% ipython --no-banner

In [1]: import numpy as np

In [2]: np.set_printoptions(suppress=True, linewidth=160)

In [3]: def rd(a):
   ...:     return np.round(a, 4) + 0
   ...: 

In [4]: data = np.array([[1, 0, 0, 0, 0, 0, 0, 0],
   ...:     [1, 1, 0, 0, 0, 0, 0, 0],
   ...:     [4, 3, 1, 0, 0, 0, 0, 0],
   ...:     [2, 0, 4, 1, 0, 0, 0, 0],
   ...:     [0, 5, 4, 4, 1, 0, 0, 0],
   ...:     [3, 4, 4, 3, 0, 1, 0, 0],
   ...:     [3, 1, 3, 0, 1, 1, 1, 0],
   ...:     [0, 3, 3, 2, 1, 4, 5, 1]])

In [5]: print([round(float(x), 4) for x in np.linalg.svd(data, compute_uv=False)[:3]])
[13.0646, 6.1433, 4.8524]

In [6]: print(np.argsort(-np.linalg.norm(data, axis=0).round(6), kind="stable")[:3])
[2 1 0]

In [7]: print(np.linalg.matrix_rank(data, rtol=0.1))
4

In [8]: rng = np.random.default_rng(301)

In [9]: lab = rng.permutation(8)

In [10]: print(lab)
[4 0 2 6 1 5 3 7]

In [11]: Y = data[lab][:, lab]

In [12]: print(np.trace(Y))
8

In [13]: print(np.diag(Y))
[1 1 1 1 1 1 1 1]

In [14]: print(rd(np.sort(np.abs(np.linalg.eigvals(Y)))))
[1. 1. 1. 1. 1. 1. 1. 1.]

In [15]: print(rd(np.linalg.det(Y)), rd(np.linalg.det(data[lab])))
1.0 -1.0

In [16]: print(np.allclose(Y, data))
False

In [17]: print(rd(np.linalg.norm(data) ** 2 / np.linalg.norm(data, 2) ** 2))
1.4413

In [18]: print(np.linalg.norm(data, axis=1).argmax())
7

In [19]: print(rd(np.linalg.norm(data, 2)))
13.0646

In [20]: print(data[1] @ data[3])
2

In [21]: print(rd(np.linalg.norm(data[1] - data[3])))
4.3589

In [22]: u, v = data[3], data[0]

In [23]: print(u @ v)
2

In [24]: print(u @ u)
21

In [25]: p = (u @ v) / (u @ u) * u

In [26]: print((v - p) @ u)
0.0

In [27]: print(rd(p))
[0.1905 0.     0.381  0.0952 0.     0.     0.     0.    ]

In [28]: print(rd(np.linalg.norm(u + v) ** 2 + np.linalg.norm(u - v) ** 2))
44.0

In [29]: J = np.load("mat.npy")

In [30]: print(rd(J))
[[ 1.      0.      0.      0.    ]
 [ 0.     -0.7071  0.     -0.7071]
 [ 0.      0.      1.      0.    ]
 [ 0.      0.7071  0.     -0.7071]]

In [31]: print(rd(np.linalg.norm(J, axis=0)))
[1. 1. 1. 1.]

In [32]: print(rd(np.linalg.svd(J, compute_uv=False)))
[1. 1. 1. 1.]

In [33]: print(rd(J @ J.T))
[[1. 0. 0. 0.]
 [0. 1. 0. 0.]
 [0. 0. 1. 0.]
 [0. 0. 0. 1.]]

In [34]: print(rd(J.T @ J))
[[1. 0. 0. 0.]
 [0. 1. 0. 0.]
 [0. 0. 1. 0.]
 [0. 0. 0. 1.]]
